% ipython --no-banner

In [1]: import numpy as np

In [2]: from numpy import linalg as LA

In [3]: np.set_printoptions(suppress=True, linewidth=120)

In [4]: F = np.loadtxt("dump.csv", delimiter=",")

In [5]: F
Out[5]: 
array([[  8.,   2.,   8.,  -6.,  -4.],
       [  2.,  17.,   9., -10.,   5.],
       [  8.,   9.,  11., -10.,  -1.],
       [ -6., -10., -10.,  14.,  -6.],
       [ -4.,   5.,  -1.,  -6.,  11.]])

In [6]: hat = np.triu(np.array([[1, 0, 2, 1, 1],
   ...:     [1, 2, 2, 2, 0],
   ...:     [2, 0, 0, 1, 2],
   ...:     [1, 0, 0, 1, 1],
   ...:     [1, 2, 2, 1, 1]]), 1) + np.eye(5)

In [7]: Y = hat @ F @ LA.inv(hat)

In [8]: np.round(np.poly(Y), 2) + 0
Out[8]: array([    1.,   -61.,  1002., -4348.,     0.,     0.])

In [9]: J = np.array([[-1.27, 19.56, -9.42, -0.14],
   ...:     [0.8, 8.75, -1.93, -1.52],
   ...:     [1.07, 7.84, -0.89, -1.62],
   ...:     [0.53, 8.21, -2.44, -1.01],
   ...:     [-1.18, 17.92, -9.14, 0.23],
   ...:     [0.02, 16.05, -6.52, -1.15],
   ...:     [-0.29, 11.21, -5.77, -0.38],
   ...:     [1.26, 8.94, -1.36, -1.87],
   ...:     [1.32, 4.98, 0.5, -2.11],
   ...:     [0.26, 16.0, -6.31, -1.38]])

In [10]: J
Out[10]: 
array([[-1.27, 19.56, -9.42, -0.14],
       [ 0.8 ,  8.75, -1.93, -1.52],
       [ 1.07,  7.84, -0.89, -1.62],
       [ 0.53,  8.21, -2.44, -1.01],
       [-1.18, 17.92, -9.14,  0.23],
       [ 0.02, 16.05, -6.52, -1.15],
       [-0.29, 11.21, -5.77, -0.38],
       [ 1.26,  8.94, -1.36, -1.87],
       [ 1.32,  4.98,  0.5 , -2.11],
       [ 0.26, 16.  , -6.31, -1.38]])

In [11]: Xs = (J - J.mean(axis=0)) / J.std(axis=0)

In [12]: np.round(Xs.std(axis=0), 2)
Out[12]: array([1., 1., 1., 1.])

In [13]: np.argwhere(np.abs(Xs) > 2)
Out[13]: array([], shape=(0, 2), dtype=int64)

In [14]: beta = LA.lstsq(np.delete(Xs, 2, axis=1), Xs[:, 2])[0]

In [15]: beta.round(2)
Out[15]: array([ 0.2 , -0.64, -0.2 ])

In [16]: np.abs(beta).argmax()
Out[16]: np.int64(1)

In [17]: data = np.array([[-0.4, -0.3, -1.3],
    ...:     [0.9, 0.1, -1.1],
    ...:     [0.7, 0.0, -0.6],
    ...:     [-0.5, -0.5, 0.7],
    ...:     [-0.8, -0.3, 0.8]])

In [18]: q, Rm = LA.qr(data)

In [19]: np.allclose(Rm.T @ Rm, data.T @ data)
Out[19]: True

In [20]: np.round(np.abs(np.diag(Rm)), 2)
Out[20]: array([1.53, 0.48, 1.62])

In [21]: np.round(q @ Rm, 2) + 0
Out[21]: 
array([[-0.4, -0.3, -1.3],
       [ 0.9,  0.1, -1.1],
       [ 0.7,  0. , -0.6],
       [-0.5, -0.5,  0.7],
       [-0.8, -0.3,  0.8]])

In [22]: np.round(q.T @ q, 2) + 0
Out[22]: 
array([[1., 0., 0.],
       [0., 1., 0.],
       [0., 0., 1.]])

In [23]: q.shape, Rm.shape
Out[23]: ((5, 3), (3, 3))

In [24]: Y = np.array([[1, 1, 1], [1, 1, 3], [3, 0, 0]])

In [25]: np.round(np.einsum("ij->j", data), 2)
Out[25]: array([-0.1, -1. , -1.5])

In [26]: np.round(np.einsum("ij,ij->i", data, data), 2)
Out[26]: array([1.94, 2.03, 0.85, 0.99, 1.37])

In [27]: np.vstack([data, Y.T]).shape
Out[27]: (8, 3)

In [28]: np.round(np.einsum("ik,kj->ij", data, Y), 2)
Out[28]: 
array([[-4.6, -0.7, -1.3],
       [-2.3,  1. ,  1.2],
       [-1.1,  0.7,  0.7],
       [ 1.1, -1. , -2. ],
       [ 1.3, -1.1, -1.7]])

In [29]: np.round(np.einsum("ik,kj->ji", data, Y), 2)
Out[29]: 
array([[-4.6, -2.3, -1.1,  1.1,  1.3],
       [-0.7,  1. ,  0.7, -1. , -1.1],
       [-1.3,  1.2,  0.7, -2. , -1.7]])

In [30]: LA.matrix_rank(data @ Y)
Out[30]: np.int64(3)

In [31]: x = np.array([1, -2, -1])

In [32]: rhs = data @ x

In [33]: np.round(LA.lstsq(data, rhs)[0], 2)
Out[33]: array([ 1., -2., -1.])

In [34]: rng = np.random.default_rng(52316)

In [35]: rhs = rhs + 0.1 * rng.normal(size=5)

In [36]: rhs.round(2)
Out[36]: array([ 1.49,  1.83,  1.19, -0.18, -0.84])

In [37]: beta, *_ = LA.lstsq(data, rhs)

In [38]: [round(float(LA.norm(LA.solve(data.T @ data + lam * np.eye(3), data.T @ rhs))), 2) for lam in (0, 1, 10, 100)]
Out[38]: [2.42, 1.02, 0.39, 0.06]

In [39]: np.round(data.T @ (rhs - data @ beta), 2) + 0
Out[39]: array([0., 0., 0.])

In [40]: C = np.array([[2, -4, 5], [-4, -3, -2]])

In [41]: W0 = rng.normal(size=(26, 2)) @ C + np.array([4, 8, 4])

In [42]: W0.round(2) + 0
Out[42]: 
array([[-2.73,  4.05, -0.17],
       [-0.77,  6.7 , -0.04],
       [ 2.06,  8.16,  1.85],
       [-3.13,  4.81, -1.14],
       [-1.89, -3.78,  6.41],
       [ 8.18,  4.08, 11.22],
       [ 2.73,  9.1 ,  1.87],
       [-3.02,  5.53, -1.54],
       [-0.04, 14.03, -4.62],
       [ 9.42, 10.43,  7.9 ],
       [ 8.51, 18.17,  1.32],
       [ 9.29,  3.  , 13.16],
       [ 5.36,  4.04,  8.31],
       [15.4 , -3.58, 24.34],
       [ 2.02,  1.35,  6.77],
       [ 4.51,  9.49,  3.45],
       [-0.33, -2.22,  6.91],
       [ 7.41, 14.75,  2.65],
       [ 5.25, -2.5 , 12.94],
       [ 0.2 , 10.33, -1.67],
       [ 3.31,  0.  ,  9.1 ],
       [ 2.69,  0.52,  8.07],
       [ 5.89,  1.8 , 10.49],
       [ 6.16,  5.16,  8.32],
       [ 6.43,  8.4 ,  6.24],
       [ 8.7 , 10.81,  6.87]])

In [43]: Xs = J - J.mean(axis=0)

In [44]: Uu, sv, VT = LA.svd(Xs, full_matrices=False)

In [45]: np.round(VT[0] * np.sign(VT[0, np.abs(VT[0]).argmax()]), 2)
Out[45]: array([-0.14,  0.81, -0.57,  0.1 ])

In [46]: np.round(sv ** 2 / (sv ** 2).sum(), 2) + 0
Out[46]: array([0.98, 0.02, 0.  , 0.  ])

In [47]: np.abs(Uu[:, 0]).argmax()
Out[47]: np.int64(0)

In [48]: np.round((sv ** 2).sum() ** 2 / (sv ** 4).sum(), 2)
Out[48]: np.float64(1.05)

In [49]: np.abs(VT[0]).argmax()
Out[49]: np.int64(1)

In [50]: sv.round(2)
Out[50]: array([18.56,  2.73,  0.65,  0.31])

In [51]: np.round(Xs.mean(axis=0), 2) + 0
Out[51]: array([0., 0., 0., 0.])

In [52]: (np.sign(Uu[:, 0]) == np.sign(Uu[0, 0])).astype(int)
Out[52]: array([1, 0, 0, 0, 1, 1, 1, 0, 0, 1])

In [53]: np.searchsorted(np.cumsum(sv ** 2) / (sv ** 2).sum(), 0.9) + 1
Out[53]: np.int64(1)

In [54]: K = np.loadtxt("out1.csv", delimiter=",")

In [55]: K
Out[55]: 
array([[ -9.48,  -6.87,   1.57,  -2.66],
       [  3.55,  -3.96,  -0.75,   9.72],
       [  2.74,   9.14,   4.47,  -1.98],
       [-13.12,  -8.05,   2.33,  -3.15],
       [-10.73,  -7.19,   3.79,  -2.7 ],
       [-10.43,  -8.93,   2.47,  -1.83],
       [-13.17,  -6.98,   0.92,  -1.  ],
       [-11.18,  -6.69,   2.16,  -1.97],
       [-10.91,  -6.17,   4.98,  -2.49],
       [  2.41,   8.82,   4.76,  -3.5 ],
       [-10.72,  -7.63,   1.52,  -2.74],
       [  4.53,  10.52,   3.53,  -1.81],
       [  4.93,  -3.92,  -0.07,   9.15],
       [ -9.77,  -6.42,   1.17,  -1.64],
       [ -9.15,  -8.55,   1.99,  -3.08],
       [  2.87,  10.26,   5.08,  -4.62],
       [  5.41,   8.53,   3.29,  -2.97],
       [  2.29,  -4.24,  -0.21,   9.26],
       [ -9.5 ,  -6.16,   2.09,  -0.79],
       [  3.44,  10.22,   4.15,  -2.33],
       [-10.48,  -8.95,   1.67,  -2.64],
       [  4.51,   9.83,   6.05,  -2.82],
       [  2.25,  -2.43,  -0.41,  10.07],
       [-12.58,  -7.38,   3.12,  -2.57]])

In [56]: Xs = (W0 - W0.mean(axis=0)) / W0.std(axis=0)

In [57]: np.round(Xs.std(axis=0), 2)
Out[57]: array([1., 1., 1.])

In [58]: beta = LA.lstsq(np.delete(Xs, 0, axis=1), Xs[:, 0])[0]

In [59]: beta.round(2)
Out[59]: array([0.86, 1.26])

In [60]: np.abs(beta).argmax()
Out[60]: np.int64(1)

In [61]: X = np.load("test11.npy")

In [62]: X
Out[62]: 
array([[ 4,  5,  6,  7,  8],
       [ 9, 10, 11, 12, 13]])

In [63]: LA.matrix_rank(X, rtol=0.1)
Out[63]: np.int64(1)

In [64]: [round(float(x), 2) for x in LA.svd(X, compute_uv=False)[:3]]
Out[64]: [28.35, 1.25]

In [65]: X[0] @ X[1]
Out[65]: np.int64(340)

In [66]: LA.norm(X, axis=1).argmax()
Out[66]: np.int64(1)

In [67]: W1 = np.array([[1, 4], [0, -5], [1, -5], [3, 1], [5, -1]])

In [68]: beta = np.array([0, 0])

In [69]: H = np.maximum(X @ W1 + beta, 0)

In [70]: H
Out[70]: 
array([[ 71,   0],
       [121,   0]])

In [71]: (H > 0).mean(axis=0)
Out[71]: array([1., 0.])

In [72]: LA.matrix_rank(H)
Out[72]: np.int64(1)

In [73]: (H > 0).astype(int)
Out[73]: 
array([[1, 0],
       [1, 0]])

In [74]: C = np.array([[-1, 1, 1], [2, -1, 1]])

In [75]: (H @ C).round(6).argmax(axis=1)
Out[75]: array([1, 1])

In [76]: H @ C
Out[76]: 
array([[ -71,   71,   71],
       [-121,  121,  121]])

In [77]: Y = np.c_[data[:, :2] @ np.array([[6, 2], [9, 2]]), np.array([-1, 3, -2, -2, 1])]

In [78]: Y.round(2)
Out[78]: 
array([[-5.1, -1.4, -1. ],
       [ 6.3,  2. ,  3. ],
       [ 4.2,  1.4, -2. ],
       [-7.5, -2. , -2. ],
       [-7.5, -2.2,  1. ]])

In [79]: np.round(LA.norm(Y - data @ LA.lstsq(data, Y)[0], axis=0), 2) + 0
Out[79]: array([0.  , 0.  , 3.87])

In [80]: np.round(LA.lstsq(data, Y[:, 0])[0], 2) + 0
Out[80]: array([6., 9., 0.])

In [81]: A = np.array([[0, 1, 2, 2], [0, 0, 0, -3], [0, 0, 0, -1], [0, 0, 0, 0]])

In [82]: A
Out[82]: 
array([[ 0,  1,  2,  2],
       [ 0,  0,  0, -3],
       [ 0,  0,  0, -1],
       [ 0,  0,  0,  0]])

In [83]: Uu, sv, VT = LA.svd(A)

In [84]: evecs = VT[:(sv > 1e-8).sum()]

In [85]: x = A[0] + -3 * A[3] + rng.integers(2) * np.eye(4)[2]

In [86]: x
Out[86]: array([0., 1., 3., 2.])

In [87]: round(LA.norm(x - evecs.T @ evecs @ x), 2)
Out[87]: np.float64(0.45)

In [88]: LA.matrix_rank(np.vstack([A, x]))
Out[88]: np.int64(3)

In [89]: np.round(np.diag(evecs.T @ evecs), 2)
Out[89]: array([0. , 0.2, 0.8, 1. ])
